% python3 -q
>>> import numpy as np
>>> np.set_printoptions(precision=1, suppress=True, linewidth=140)
>>> tidy = lambda a: np.round(a, 1) + 0
>>> K = np.array([[1, 1, -1, -1, -1, -1, 1, 1],
...     [1, 1, -1, -1, 1, 1, -1, -1],
...     [1, -1, -1, 1, -1, 1, 1, -1]])
>>> K @ K
Traceback (most recent call last):
  File "<python-input-4>", line 1, in <module>
    K @ K
    ~~^~~
ValueError: matmul: Input operand 1 has a mismatch in its core dimension 0, with gufunc signature (n?,k),(k,m?)->(n?,m?) (size 3 is different from 8)
>>> gram = K.T @ K
>>> gram
array([[ 3,  1, -3, -1, -1,  1,  1, -1],
       [ 1,  3, -1, -3,  1, -1, -1,  1],
       [-3, -1,  3,  1,  1, -1, -1,  1],
       [-1, -3,  1,  3, -1,  1,  1, -1],
       [-1,  1,  1, -1,  3,  1, -3, -1],
       [ 1, -1, -1,  1,  1,  3, -1, -3],
       [ 1, -1, -1,  1, -3, -1,  3,  1],
       [-1,  1,  1, -1, -1, -3,  1,  3]])
>>> tidy(np.linalg.svd(K, compute_uv=False) ** 2)
array([8., 8., 8.])
>>> B = K[0, 0] * K[1:] - np.outer(K[1:, 0], K[0])
>>> B
array([[ 0,  0,  0,  0,  2,  2, -2, -2],
       [ 0, -2,  0,  2,  0,  2,  0, -2]])
>>> K[:, 0] / K[0, 0]
array([1., 1., 1.])
>>> np.linalg.matrix_rank(B), np.linalg.matrix_rank(K)
(np.int64(2), np.int64(3))
>>> B = K / np.sqrt((K ** 2).mean(axis=1, keepdims=True))
>>> B[2]
array([ 1., -1., -1.,  1., -1.,  1.,  1., -1.])
>>> print(K - K.mean(axis=1, keepdims=True))
[[ 1.  1. -1. -1. -1. -1.  1.  1.]
 [ 1.  1. -1. -1.  1.  1. -1. -1.]
 [ 1. -1. -1.  1. -1.  1.  1. -1.]]
>>> np.linalg.matrix_rank(K - K.mean(axis=1, keepdims=True))
np.int64(3)
>>> print(np.linalg.matrix_rank(B) == np.linalg.matrix_rank(K))
True
>>> B = K / np.linalg.norm(K, axis=1, keepdims=True)
>>> gram = B @ B.T
>>> tidy(gram)
array([[1., 0., 0.],
       [0., 1., 0.],
       [0., 0., 1.]])
>>> tidy(gram[0])
array([1., 0., 0.])
>>> np.argwhere(np.triu(np.abs(gram) > 0.95, 1))
array([], shape=(0, 2), dtype=int64)
>>> (np.abs(gram) > 0.9).astype(int)
array([[1, 0, 0],
       [0, 1, 0],
       [0, 0, 1]])
>>> np.degrees(np.arccos(np.clip(gram[0, 1], -1, 1)))
np.float64(90.0)
>>> tidy(np.linalg.norm(K, 1)), tidy(np.linalg.norm(K, np.inf))
(np.float64(3.0), np.float64(8.0))
>>> K[2] @ K[0]
np.int64(0)
>>> tidy(np.linalg.norm(K, axis=1))
array([2.8, 2.8, 2.8])
>>> print(tidy(np.linalg.norm(K, 2)))
2.8
